$ python3 -q
>>> import numpy as np
>>> import numpy.linalg as la
>>> np.set_printoptions(precision=2, suppress=True, linewidth=120, floatmode="fixed")
>>> m1 = np.loadtxt("w.csv", delimiter=",")
>>> m1
array([[ 5.00,  6.00,  7.00,  8.00,  9.00],
       [10.00, 11.00, 12.00, 13.00, 14.00],
       [15.00, 16.00, 17.00, 18.00, 19.00],
       [20.00, 21.00, 22.00, 23.00, 24.00],
       [25.00, 26.00, 27.00, 28.00, 29.00]])
>>> # null space of dimension 3
>>> u, v = m1[4], m1[1]
>>> u @ u
np.float64(3655.0)
>>> p = (u @ v) / (u @ u) * u
>>> np.outer(u, v)
array([[250.00, 275.00, 300.00, 325.00, 350.00],
       [260.00, 286.00, 312.00, 338.00, 364.00],
       [270.00, 297.00, 324.00, 351.00, 378.00],
       [280.00, 308.00, 336.00, 364.00, 392.00],
       [290.00, 319.00, 348.00, 377.00, 406.00]])
>>> Uu, s, Vh = la.svd(m1)
>>> np.argmax(s[:-1] / (s[1:] + 1e-6)) + 1
np.int64(2)
>>> s.round(2) + 0
array([92.29,  2.71,  0.00,  0.00,  0.00])
>>> other = Uu[:, :2] @ np.diag(s[:2]) @ Vh[:2]
>>> round(float(la.norm(m1 - other, 2)), 2), np.round(s[2], 2)
(0.0, np.float64(0.0))
>>> other
array([[ 5.00,  6.00,  7.00,  8.00,  9.00],
       [10.00, 11.00, 12.00, 13.00, 14.00],
       [15.00, 16.00, 17.00, 18.00, 19.00],
       [20.00, 21.00, 22.00, 23.00, 24.00],
       [25.00, 26.00, 27.00, 28.00, 29.00]])
>>> W0 = np.load("out15.npy")
>>> W0
array([[0, 0, 0, 0, 0, 1, 0, 0],
       [0, 0, 0, 0, 1, 0, 0, 0],
       [0, 0, 0, 1, 0, 0, 0, 0],
       [1, 0, 0, 0, 0, 0, 0, 0],
       [0, 0, 0, 0, 0, 0, 0, 1],
       [0, 0, 0, 0, 0, 0, 1, 0],
       [0, 1, 0, 0, 0, 0, 0, 0],
       [0, 0, 1, 0, 0, 0, 0, 0]])
>>> W = np.array([[1, -3, -3, 2, -1, -1],
...     [1, -3, 0, 2, 3, 2],
...     [-3, -1, 1, -3, -2, 2],
...     [-2, -2, 1, 3, 2, 2],
...     [2, 0, 2, 1, -3, 0],
...     [-2, 3, 3, -2, 2, -2],
...     [2, -2, 0, 1, -3, -3],
...     [-2, 1, -2, -1, -3, -2]])
>>> beta = np.array([-1, 6, 3, 8, 1, -4])
>>> hid = np.maximum(W0 @ W + beta, 0)
>>> (hid > 0).mean(axis=0)
array([0.25, 1.00, 0.88, 1.00, 0.38, 0.00])
>>> W2 = np.array([[7, 3], [6, -9], [4, 2], [-3, 5], [4, 0], [8, -9]])
>>> (hid @ W2).round(6).argmax(axis=1)
array([0, 0, 1, 1, 0, 1, 1, 0])
>>> W @ W2
array([[-41,  43],
       [ 11,  22],
       [ -6, -31],
       [ -7,  11],
       [  7,  15],
       [ 14, -19],
       [-37,  56],
       [-41,  -6]])
>>> F = np.load("test13.npy")
>>> F
array([[-0.80,  1.10, -1.30,  0.10,  1.33,  2.20,  0.00],
       [-0.80, -0.10, -0.20,  0.90,  0.18, -0.40,  0.10],
       [-0.50, -1.40,  0.70, -0.50, -0.84, -1.40,  1.10],
       [ 0.40, -2.30, -1.10,  0.00,  1.11, -0.40,  1.40],
       [-0.80, -0.50, -0.60, -1.00,  0.55, -1.20, -0.30],
       [ 0.40, -0.10,  0.60,  0.70, -0.63,  1.40,  0.10],
       [-0.90, -0.30,  0.70, -1.90, -0.75, -2.50, -0.60],
       [ 2.00, -0.40,  1.50,  1.40, -1.53,  0.20,  0.10],
       [-0.20,  0.60, -0.60,  0.60,  0.66,  0.90,  2.30],
       [ 0.30,  0.70, -0.60,  0.50,  0.67,  0.60,  0.20],
       [-0.60, -1.50,  0.70, -0.20, -0.58, -0.40,  0.40],
       [-1.90, -0.40,  0.50,  0.60, -0.53, -0.50,  1.10],
       [-0.40,  0.10, -0.70, -0.90,  0.74,  2.90,  0.40],
       [ 0.50, -0.30, -0.20, -0.20,  0.27, -0.20, -0.40],
       [-0.80,  0.90,  0.50,  0.00, -0.48,  0.00,  1.50],
       [ 0.00, -0.20, -1.10, -1.60,  1.13,  1.70,  0.40],
       [-0.60, -0.10,  2.10,  0.20, -2.09, -2.00, -0.20],
       [ 0.10,  1.50, -0.60,  1.70,  0.54, -0.70,  1.40],
       [-0.60, -0.70, -1.10, -2.30,  1.14, -1.20, -1.80],
       [-1.40, -0.50, -0.20,  2.30,  0.12,  1.20, -0.50],
       [ 0.90, -1.20,  1.10, -1.00, -1.12,  1.70,  0.30],
       [ 0.10, -1.70,  0.90,  0.80, -0.87, -1.30, -1.10],
       [-0.70,  0.60,  0.60,  0.60, -0.65,  1.40, -0.60],
       [-0.10,  2.10, -1.20,  1.80,  1.22, -0.10,  1.10],
       [ 0.60,  2.00,  1.70, -1.00, -1.74,  0.50, -0.10],
       [ 0.40, -0.10, -0.90,  0.70,  0.87,  0.90, -0.30],
       [-0.70, -0.60,  0.20,  1.10, -0.25,  0.10, -1.40],
       [-0.60,  0.70, -0.10, -2.50,  0.06, -0.70,  1.70],
       [-0.60, -0.50,  0.50, -1.50, -0.67, -0.60,  0.30]])
>>> rng = np.random.default_rng(131)
>>> other = F + rng.integers(-2, 3, (29, 6)) @ rng.integers(-2, 3, (6, 7))
>>> other
array([[  1.20,   5.10,  -0.30,   0.10,   0.33,  -0.80,   7.00],
       [  1.20,   0.90,   2.80,   9.90, -11.82,  -6.40,  -6.90],
       [  1.50,  -0.40,  -3.30, -11.50,  10.16,   8.60,  -0.90],
       [ -1.60,   0.70,   3.90,  -4.00,   6.11,   2.60,   9.40],
       [ -0.80,  -8.50,  -3.60,  -6.00,   6.55,   6.80,  -2.30],
       [ -4.60,  -3.10,   5.60,   7.70,  -2.63,  -2.60,   7.10],
       [ -7.90,  -3.30,   3.70,   0.10,  -2.75,  -4.50,  -4.60],
       [  1.00,   0.60,   6.50,   5.40,  -2.53,   1.20,   0.10],
       [  2.80,   2.60,  -3.60,  -8.40,   7.66,   8.90,  -1.70],
       [  3.30,   1.70,  -3.60,  -8.50,  11.67,  10.60,   1.20],
       [ -2.60,   1.50,   1.70,  -4.20,   6.42,   8.60, -11.60],
       [  7.10,  -1.40,  -4.50,   0.60,  -4.53,  -1.50,   3.10],
       [ -7.40,  -2.90,   2.30,  -0.90,   5.74,   7.90,  -5.60],
       [  0.50,   3.70,   4.80,  -0.20,   2.27,   3.80,  -1.40],
       [ -2.80,  -3.10,   3.50,   6.00,  -5.48,  -6.00,  10.50],
       [  1.00,  -5.20,  -6.10,  -1.60,   0.13,   3.70,  -9.60],
       [ -7.60,  -0.10,   6.10,   8.20, -10.09, -10.00,  -6.20],
       [ -5.90,   0.50,   4.40,   3.70,   0.54,   0.30,  -2.60],
       [ -2.60,   1.30,   1.90,   3.70,  -6.86, -10.20,   1.20],
       [  1.60,  -2.50,  -4.20,   3.30,  -4.88,  -2.80,  -1.50],
       [  3.90,   4.80,   5.10,   5.00,  -8.12,  -4.30,   4.30],
       [  1.10,  -0.70,   0.90,  -6.20,  10.13,  11.70,  -7.10],
       [  4.30,  10.60,   4.60,  -0.40,  -0.65,   0.40,   8.40],
       [ -8.10,   1.10,  -0.20,   1.80,   2.22,  -0.10,  -8.90],
       [ -5.40,  -6.00,   3.70,   4.00,  -3.74,   0.50,  -5.10],
       [  7.40,   6.90,  -3.90,   0.70,  -6.13,  -6.10,   1.70],
       [ -3.70,   1.40,   4.20,  -0.90,   4.75,   6.10,  -5.40],
       [ -7.60,  -2.30,  -0.10,  -5.50,   7.06,   4.30,  -4.30],
       [ -3.60,  -2.50,   3.50,   2.50,  -3.67,  -7.60,  13.30]])
>>> np.abs(other - F).sum(axis=1)
array([18.00, 40.00, 41.00, 30.00, 32.00, 33.00, 23.00, 13.00, 36.00, 38.00, 38.00, 22.00, 29.00, 16.00, 35.00, 24.00,
       41.00, 19.00, 33.00, 20.00, 36.00, 39.00, 30.00, 21.00, 28.00, 33.00, 26.00, 31.00, 35.00])
